$ python3 -q
>>> import numpy as np
>>> from numpy import linalg as LA
>>> np.set_printoptions(precision=2, suppress=True, linewidth=140)
>>> arr = np.load("block18.npy")
>>> arr
array([[ 0.86, -0.96,  0.95,  0.98,  0.97],
       [-0.54, -0.44,  0.74, -0.22,  0.85],
       [ 0.91,  0.66,  0.98,  0.83, -0.67],
       [ 0.64,  0.15, -0.42,  0.5 , -0.66],
       [-0.99, -0.95, -0.97, -0.94,  0.99],
       [-0.81,  0.8 , -1.  , -0.95, -0.96],
       [ 0.67, -0.37,  0.32,  0.73,  0.08],
       [-0.99, -0.81, -1.  , -0.98,  0.91],
       [ 0.99, -0.66, -0.22,  0.99, -0.69],
       [ 0.06, -0.93,  1.  ,  0.83,  1.  ],
       [ 0.69,  0.99,  0.52, -0.35, -0.99],
       [-0.88,  1.  , -1.  , -1.  , -1.  ],
       [ 0.09, -0.8 ,  0.66,  0.58,  0.9 ],
       [ 0.69, -0.51, -0.71,  0.73, -0.27],
       [-0.69, -0.75,  0.3 , -0.25,  0.93],
       [ 0.82,  1.  , -0.58, -0.52, -1.  ],
       [ 0.7 ,  0.58,  0.62,  0.49, -0.72],
       [ 1.  , -0.2 ,  0.98,  1.  , -0.8 ],
       [-0.72,  0.96, -0.99, -0.96, -0.99],
       [ 0.58, -0.64,  0.6 ,  0.76,  0.61],
       [-0.47,  0.37,  0.42, -0.53,  0.08],
       [-0.95, -0.98,  0.58, -0.45,  1.  ],
       [-0.49, -0.24, -0.39, -0.38,  0.39],
       [ 0.42,  0.94, -0.75, -0.45, -0.99],
       [-0.74,  0.99,  0.81, -0.97, -0.96],
       [ 0.73,  0.94,  0.15,  0.01, -0.98],
       [-0.73,  0.6 ,  0.52, -0.8 ,  0.06]])
>>> r0 = np.array([-9, 3])
>>> np.cross(arr[5, :3], arr[1, :3])
array([0.15, 1.14, 0.79])
>>> x = np.array([-2, 2, -4, 0, 4])
>>> y = arr @ x
>>> np.round(LA.pinv(arr) @ arr, 2) + 0
array([[1., 0., 0., 0., 0.],
       [0., 1., 0., 0., 0.],
       [0., 0., 1., 0., 0.],
       [0., 0., 0., 1., 0.],
       [0., 0., 0., 0., 1.]])
>>> np.round(LA.lstsq(arr, y)[0], 2) + 0
array([-2.,  2., -4.,  0.,  4.])
>>> try:
...     LA.solve(arr, y)
... except LA.LinAlgError as e:
...     print(e)
... 
Last 2 dimensions of the array must be square
>>> np.round(LA.solve(arr.T @ arr, arr.T @ y), 2) + 0
array([-2.,  2., -4.,  0.,  4.])
>>> rng = np.random.default_rng(762)
>>> y = y + 0.1 * rng.normal(size=27)
>>> y
array([-3.65,  0.6 , -7.3 , -2.06,  7.87,  3.41, -2.87,  7.8 , -5.25, -2.04, -5.42,  3.73, -0.82, -0.54,  2.2 , -1.15, -5.65, -9.41,  3.36,
       -2.57,  0.42,  1.69,  3.77,  0.14, -3.59, -4.2 ,  0.67])
>>> b, *_ = LA.lstsq(arr, y)
>>> np.round(arr.T @ (y - arr @ b), 2) + 0
array([0., 0., 0., 0., 0.])
>>> [round(float(LA.norm(LA.solve(arr.T @ arr + lam * np.eye(5), arr.T @ y))), 2) for lam in (0, 1, 10, 100)]
[6.28, 4.64, 3.03, 0.88]
>>> np.round(LA.norm(y - arr @ b), 2)
np.float64(0.57)
>>> def softmax(z):
...     e = np.exp(z - z.max(axis=-1, keepdims=True))
...     return e / e.sum(axis=-1, keepdims=True)
... 
>>> softmax(arr).sum(axis=1)
array([1., 1., 1., 1., 1., 1., 1., 1., 1., 1., 1., 1., 1., 1., 1., 1., 1., 1., 1., 1., 1., 1., 1., 1., 1., 1., 1.])
>>> softmax(arr[13] + 4)
array([0.34, 0.1 , 0.08, 0.35, 0.13])
>>> np.round(softmax(10 * arr[13]), 2) + 0
array([0.4, 0. , 0. , 0.6, 0. ])
>>> softmax(arr[13])
array([0.34, 0.1 , 0.08, 0.35, 0.13])
>>> scores = arr @ arr.T / np.sqrt(5)
>>> softmax(scores)[13] @ arr
array([ 0.3 , -0.08,  0.06,  0.22, -0.17])
>>> print(softmax(scores).round(6).argmax(axis=1))
[ 0 21  2  8  4 11  0  4  8  0 10 11  0  8 21 15  2 17 11  0 24 21  4 15 24 10 24]
>>> feats = np.array([[0.0, 4.0, 0.0, 0.0, 0.0, 0.0],
...     [4.0, 0.0, 4.0, 0.0, 0.0, 0.0],
...     [0.0, 4.0, -3.0, 4.0, 0.0, 0.0],
...     [0.0, 0.0, 4.0, -3.0, 4.0, 0.0],
...     [0.0, 0.0, 0.0, 4.0, -3.0, 4.0],
...     [0.0, 0.0, 0.0, 0.0, 4.0, 2.0]])
>>> q, r_ = LA.qr(feats)
>>> abs(r_[0, 0]), np.round(LA.norm(feats[:, 0]), 2)
(np.float64(4.0), np.float64(4.0))
>>> np.abs(np.diag(r_))
array([4.  , 5.66, 4.53, 4.15, 4.77, 1.97])
>>> np.allclose(r_.T @ r_, feats.T @ feats)
True
>>> Ac = arr - arr.mean(axis=0)
>>> V = LA.svd(Ac)[2][:3]
>>> other = Ac - Ac @ V.T @ V
>>> other.std(axis=0)
array([0.14, 0.12, 0.04, 0.13, 0.14])
>>> np.round(LA.norm(other) / LA.norm(Ac), 2)
np.float64(0.16)
>>> (Ac @ V.T).std(axis=0)
array([1.15, 1.04, 0.59])
>>> K = np.loadtxt("data.csv", delimiter=",")
>>> K
array([[ 0.31,  0.  , -0.95,  0.  ],
       [ 0.  ,  1.  ,  0.  ,  0.  ],
       [ 0.95,  0.  ,  0.31,  0.  ],
       [ 0.  ,  0.  ,  0.  ,  1.  ]])
>>> LA.norm(K, axis=0)
array([1., 1., 1., 1.])
>>> K[3] @ K[2]
np.float64(0.0)
>>> print(LA.norm(K, axis=1))
[1. 1. 1. 1.]
>>> other = np.array([[2, 1], [1, 1]])
>>> data = np.kron(np.eye(2, dtype=int), other)
>>> print(data)
[[2 1 0 0]
 [1 1 0 0]
 [0 0 2 1]
 [0 0 1 1]]
>>> w, V = LA.eigh(feats)
>>> x = np.array([1, 2, 2, 1, 2, 0])
>>> V * np.maximum(w, 0) @ V.T
array([[ 1.74,  2.06,  0.96,  0.23, -0.06, -0.11],
       [ 2.06,  2.69,  1.57,  0.72,  0.17, -0.12],
       [ 0.96,  1.57,  1.28,  0.96,  0.54,  0.22],
       [ 0.23,  0.72,  0.96,  1.1 ,  1.02,  0.93],
       [-0.06,  0.17,  0.54,  1.02,  1.49,  1.96],
       [-0.11, -0.12,  0.22,  0.93,  1.96,  3.01]])
>>> np.abs(feats).sum(axis=1).max(), round(float(np.abs(w).max()), 2)
(np.float64(11.0), 9.58)
>>> (np.sign(V[:, -1].round(6)) == np.sign(V[0, -1].round(6))).astype(int)
array([1, 1, 1, 1, 1, 1])
>>> x @ feats @ x
np.float64(53.0)
>>> LA.eigvalsh(feats[1:, 1:])
array([-9.48, -5.51, -0.59,  3.39,  5.19])
>>> np.round(x @ feats @ x / (x @ x), 2), np.round(w[0], 2), round(w[-1], 2)
(np.float64(3.79), np.float64(-9.58), np.float64(5.7))
